>>> import numpy as np
>>> import numpy.linalg as la
>>> np.set_printoptions(suppress=True, linewidth=160)
>>> mat = np.load("case4.npy")
>>> mat
array([[0, 0, 0, 0, 0, 0, 1, 0, 0],
       [0, 0, 0, 0, 1, 0, 0, 0, 0],
       [0, 0, 0, 0, 0, 0, 0, 1, 0],
       [0, 0, 1, 0, 0, 0, 0, 0, 0],
       [0, 1, 0, 0, 0, 0, 0, 0, 0],
       [0, 0, 0, 0, 0, 0, 0, 0, 1],
       [0, 0, 0, 1, 0, 0, 0, 0, 0],
       [0, 0, 0, 0, 0, 1, 0, 0, 0],
       [1, 0, 0, 0, 0, 0, 0, 0, 0]])
>>> x = np.array([2, 0, 1, 2, 3, 2, 1, 1, 1])
>>> np.round(la.det(mat), 2)
np.float64(-1.0)
>>> np.round(np.sort(np.abs(np.degrees(np.angle(la.eigvals(mat))))), 2)
array([  0.  ,   0.  ,  51.43,  51.43, 102.86, 102.86, 154.29, 154.29, 180.  ])
>>> np.round(la.inv(mat), 2)
array([[0., 0., 0., 0., 0., 0., 0., 0., 1.],
       [0., 0., 0., 0., 1., 0., 0., 0., 0.],
       [0., 0., 0., 1., 0., 0., 0., 0., 0.],
       [0., 0., 0., 0., 0., 0., 1., 0., 0.],
       [0., 1., 0., 0., 0., 0., 0., 0., 0.],
       [0., 0., 0., 0., 0., 0., 0., 1., 0.],
       [1., 0., 0., 0., 0., 0., 0., 0., 0.],
       [0., 0., 1., 0., 0., 0., 0., 0., 0.],
       [0., 0., 0., 0., 0., 1., 0., 0., 0.]])
>>> mat.T @ (mat @ x)
array([2, 0, 1, 2, 3, 2, 1, 1, 1])
>>> K = np.load("test14.npy")
>>> K.round(2) + 0
array([[  8.55,  -1.4 ,  -3.6 ,  -8.86,  -2.06,   5.64,  -1.78,   3.7 ,  -5.43,   2.28,   7.94,  -2.15],
       [-13.99,   8.42,   5.59,   6.3 ,  19.72,  -9.63,   3.11, -12.8 ,  16.62,  18.4 ,  -3.51,  -7.97],
       [ -3.85,   5.82,   0.24,  -2.54,  13.21,  -1.7 ,   0.61,  -7.76,   7.36,  15.24,   2.45,  -8.18],
       [ -6.03,   0.45,  -8.13,   2.21,  -3.77,  -6.3 , -14.71, -12.52,   2.53,   3.14,  -2.22,  -4.15],
       [ -2.47,   2.88,   0.44,  -1.09,   7.18,  -2.09,  -0.31,  -4.37,   4.88,   9.02,   2.06,  -4.49],
       [-15.19,   4.26,  -2.41,   9.09,   5.81, -12.69, -10.37, -17.4 ,  12.07,   9.19,  -6.85,  -5.5 ],
       [  3.3 ,  -5.81,  -2.78,   0.51, -12.38,  -1.58,  -6.76,   3.7 ,  -4.72,  -8.8 ,   1.97,   4.67],
       [ 15.81,  -3.01,  -6.66, -15.21,  -5.75,  11.43,  -2.45,   7.78, -11.66,   0.54,  12.37,  -2.33],
       [ -3.82,   2.19,  -9.77,  -2.  ,  -0.41,  -3.26, -14.3 , -13.52,   1.71,   7.61,   0.17,  -7.37],
       [ 13.37,  -4.82,  -3.15, -10.21,  -8.24,   8.07,  -0.69,  10.25, -10.1 ,  -4.21,   9.89,   1.75],
       [ 11.24,  -4.25,  14.53,  -3.77,   2.61,   5.73,  20.56,  23.2 ,  -2.38,  -4.18,   9.57,   8.2 ],
       [-20.93,   5.89,  10.72,  16.75,  15.6 , -17.51,   3.78, -11.81,  20.92,  10.92,  -9.59,  -1.66],
       [ 20.78,   6.87,  -6.33, -29.05,  17.12,  21.39,   7.46,   4.49,  -8.56,  23.66,  20.83, -15.74],
       [ 10.15,  -5.11,  -9.32,  -8.55, -13.08,   5.27, -10.47,   2.81, -10.54,  -5.35,   7.02,   0.2 ],
       [ 11.14,   0.61,   6.  , -10.55,   8.36,   8.7 ,  13.07,  12.29,  -2.41,   6.96,  11.36,  -1.41],
       [ -3.41,   6.95,  -9.77,  -6.8 ,  10.07,  -0.25, -10.9 , -16.74,   4.29,  18.28,   2.76, -13.6 ],
       [-13.99,   1.86,   0.83,  11.05,   2.69, -13.07,  -7.21, -11.97,  11.08,   4.03,  -6.94,  -1.32],
       [ -8.19,  -0.75,   9.59,  10.32,   3.23,  -9.66,   5.38,   1.75,   9.22,  -0.77,  -3.41,   4.61],
       [ 21.76, -11.11,   0.73, -11.39, -17.93,  12.  ,   4.87,  24.53, -17.33, -16.35,  13.29,  10.16],
       [  7.97,   1.56,  -6.96, -11.98,   2.36,   6.91,  -4.35,  -1.78,  -4.51,   8.86,   8.75,  -7.2 ],
       [-18.09,   9.97,  15.25,  11.5 ,  27.72, -12.87,  13.82,  -8.86,  23.27,  20.48,  -5.27,  -5.61],
       [  1.78,   1.52,  -4.17,  -5.21,   2.52,   1.19,  -4.5 ,  -4.06,   0.01,   7.2 ,   4.3 ,  -5.16],
       [ -5.44,   1.39,  -3.77,   1.98,   0.9 ,  -5.43,  -8.29,  -9.07,   4.26,   5.19,  -1.09,  -3.76],
       [-16.67,   8.81,   2.01,   7.53,  17.96, -11.69,  -2.67, -18.14,  17.16,  18.78,  -5.52,  -9.46],
       [  8.68,  -5.42, -14.11,  -8.18, -16.81,   3.96, -17.53,  -2.13, -11.54,  -6.19,   5.51,  -1.04],
       [ -2.13,  -0.14,  -2.35,   0.6 ,  -0.92,  -3.35,  -5.61,  -4.24,   1.93,   2.51,   0.71,  -1.71],
       [  9.72,  -6.75,  -6.4 ,  -5.82, -15.09,   3.85,  -8.17,   6.17, -10.25,  -9.21,   6.08,   3.52],
       [  7.71,  -3.32,   0.  ,  -5.27,  -4.4 ,   3.67,   0.94,   7.53,  -4.84,  -2.34,   6.59,   1.87],
       [-14.11,  -1.26,   2.03,  14.4 ,  -3.49, -14.97,  -7.88,  -8.74,   9.72,  -3.  ,  -8.47,   3.22],
       [ -4.47,   0.22,   4.65,   4.46,   3.35,  -5.55,   2.02,  -0.34,   5.92,   2.47,  -0.46,   0.88],
       [  9.3 , -11.94,  -3.46,   0.21, -24.85,   0.47,  -8.19,  12.2 , -12.07, -20.97,   3.43,  11.46],
       [-25.29,  -4.19,  -2.13,  26.71, -14.68, -26.51, -21.54, -18.53,  13.  , -11.96, -18.38,   7.05],
       [  8.4 ,  -4.83,  -4.49,  -5.79, -10.1 ,   3.64,  -5.27,   5.37,  -7.69,  -5.34,   6.13,   1.97],
       [  9.27,  -1.65,  -0.35,  -8.42,  -0.61,   6.02,   2.54,   7.18,  -4.87,   1.75,   8.53,  -0.66],
       [  9.8 ,  -6.38,  -2.7 ,  -5.2 , -12.16,   3.97,  -3.24,   9.1 ,  -8.8 ,  -8.53,   6.52,   4.47],
       [ 26.27,   0.24,  -4.66, -27.75,   4.78,  22.61,   8.33,  14.96, -15.09,  10.16,  21.8 ,  -7.32],
       [  8.9 ,   4.42, -13.16, -17.24,   5.29,   9.59,  -9.65,  -8.45,  -5.51,  15.7 ,  10.47, -13.47]])
>>> Xs = K - K.mean(axis=0)
>>> left, sig, VT = la.svd(Xs, full_matrices=False)
>>> (np.sign(left[:, 0]) == np.sign(left[0, 0])).astype(int)
array([1, 0, 0, 0, 0, 0, 1, 1, 0, 1, 1, 0, 1, 1, 1, 0, 0, 0, 1, 1, 0, 0, 0, 0, 1, 0, 1, 1, 0, 0, 1, 0, 1, 1, 1, 1, 1])
>>> np.searchsorted(np.cumsum(sig ** 2) / (sig ** 2).sum(), 0.9) + 1
np.int64(3)
>>> np.round(VT[0] * np.sign(VT[0, np.abs(VT[0]).argmax()]), 2)
array([ 0.48, -0.13, -0.1 , -0.37, -0.24,  0.37,  0.07,  0.37, -0.39, -0.17,  0.29,  0.06])
>>> np.round(Xs.mean(axis=0), 2) + 0
array([0., 0., 0., 0., 0., 0., 0., 0., 0., 0., 0., 0.])
>>> la.matrix_rank(Xs)
np.int64(3)
>>> np.round(sig ** 2 / (sig ** 2).sum(), 2) + 0
array([0.59, 0.28, 0.13, 0.  , 0.  , 0.  , 0.  , 0.  , 0.  , 0.  , 0.  , 0.  ])
>>> sig.round(2) + 0
array([156.56, 106.93,  74.38,   0.  ,   0.  ,   0.  ,   0.  ,   0.  ,   0.  ,   0.  ,   0.  ,   0.  ])
